% ipython --no-banner

In [1]: import numpy as np

In [2]: np.set_printoptions(precision=2, suppress=True, linewidth=140)

In [3]: rnd = lambda a: np.round(a, 2) + 0

In [4]: m1 = np.load("out4.npy")

In [5]: m1
Out[5]: 
array([[-1. ,  1.3,  0. ],
       [-1.6, -2.1, 14. ]])

In [6]: # column 2 is much longer than the rest

In [7]: x = np.array([-3, -1, 1])

In [8]: rnd(m1 @ np.ones(3))
Out[8]: array([ 0.3, 10.3])

In [9]: rnd(m1 @ (2 * x))
Out[9]: array([ 3.4, 41.8])

In [10]: np.sign((m1 @ x).round(6))
Out[10]: array([1., 1.])

In [11]: (m1 @ x).argmax()
Out[11]: np.int64(1)

In [12]: np.linalg.norm(m1 @ x) <= np.linalg.norm(m1, 2) * np.linalg.norm(x) + 1e-9
Out[12]: np.True_

In [13]: x = np.array([0, 3, 0])

In [14]: a = np.maximum(m1 @ x, 0)

In [15]: np.flatnonzero(a > 1e-9)
Out[15]: array([0])

In [16]: rnd(np.tanh(m1 @ x))
Out[16]: array([ 1., -1.])

In [17]: rnd(np.maximum(m1 @ (3 * x), 0))
Out[17]: array([11.7,  0. ])

In [18]: m1 * (a > 1e-9)[:, None]
Out[18]: 
array([[-1. ,  1.3,  0. ],
       [-0. , -0. ,  0. ]])

In [19]: rnd(np.maximum(m1 @ x, 0) - np.maximum(-m1 @ x, 0))
Out[19]: array([ 3.9, -6.3])

In [20]: rnd(m1.T @ a)
Out[20]: array([-3.9 ,  5.07,  0.  ])

In [21]: rnd(a)
Out[21]: array([3.9, 0. ])

In [22]: W1 = np.array([[2, 2], [2, 0], [1, 2]])

In [23]: c = np.array([8, 7])

In [24]: H = np.maximum(m1 @ W1 + c, 0)

In [25]: (H > 0).astype(int)
Out[25]: 
array([[1, 1],
       [1, 1]])

In [26]: H
Out[26]: 
array([[ 8.6,  5. ],
       [14.6, 31.8]])

In [27]: np.linalg.matrix_rank(H)
Out[27]: np.int64(2)

In [28]: cent = np.array([[0, -4, 9], [-9, 2, 6]])

In [29]: (H @ cent).round(6).argmax(axis=1)
Out[29]: array([2, 2])

In [30]: W1 @ cent
Out[30]: 
array([[-18,  -4,  30],
       [  0,  -8,  18],
       [-18,   0,  21]])

In [31]: X = np.loadtxt("sample1.csv", delimiter=",")

In [32]: X
Out[32]: 
array([[-1.,  0.,  0.],
       [ 0.,  0.,  2.],
       [ 0.,  0.,  0.],
       [ 0., -2.,  0.],
       [ 2.,  0.,  0.],
       [ 0.,  0.,  0.]])

In [33]: np.zeros(6, 3)
TypeError: Cannot interpret '3' as a data type


In [34]: X.sum(axis=1)
Out[34]: array([-1.,  2.,  0., -2.,  2.,  0.])

In [35]: X.shape
Out[35]: (6, 3)

In [36]: np.count_nonzero(X)
Out[36]: np.int64(4)

In [37]: X.sum(axis=0)
Out[37]: array([ 1., -2.,  2.])

In [38]: t = np.radians(45)

In [39]: Rm = np.eye(3)

In [40]: Rm[2, 2] = Rm[0, 0] = np.cos(t)

In [41]: Rm[2, 0], Rm[0, 2] = -np.sin(t), np.sin(t)

In [42]: rnd(Rm)
Out[42]: 
array([[ 0.71,  0.  ,  0.71],
       [ 0.  ,  1.  ,  0.  ],
       [-0.71,  0.  ,  0.71]])

In [43]: Y = m1 @ Rm.T

In [44]: rnd(np.abs(Y - m1).max(axis=0))
Out[44]: array([10.37,  0.  ,  2.97])

In [45]: rnd(np.linalg.det(Rm)), rnd(np.trace(Rm))
Out[45]: (np.float64(1.0), np.float64(2.41))

In [46]: rnd(np.linalg.svd(m1, compute_uv=False)), rnd(np.linalg.svd(Y, compute_uv=False))
Out[46]: (array([14.25,  1.64]), array([14.25,  1.64]))

In [47]: A = np.load("run7.npy")

In [48]: A
Out[48]: 
array([[ 4, -2,  0, -2],
       [-2,  1,  0,  1],
       [ 0,  0,  0,  0],
       [-2,  1,  0,  1]])

In [49]: # symmetric, so the eigenvalues are real

In [50]: rng = np.random.default_rng(33)

In [51]: z = rng.permutation(4)

In [52]: z
Out[52]: array([0, 1, 2, 3])

In [53]: Y = A[z][:, z]

In [54]: np.diag(Y)
Out[54]: array([4, 1, 0, 1])

In [55]: np.allclose(Y, A)
Out[55]: True

In [56]: rnd(np.sort(np.abs(np.linalg.eigvals(Y))))
Out[56]: array([0., 0., 0., 6.])

In [57]: Y
Out[57]: 
array([[ 4, -2,  0, -2],
       [-2,  1,  0,  1],
       [ 0,  0,  0,  0],
       [-2,  1,  0,  1]])

In [58]: rnd(np.linalg.det(Y)), rnd(np.linalg.det(A[z]))
Out[58]: (np.float64(0.0), np.float64(0.0))
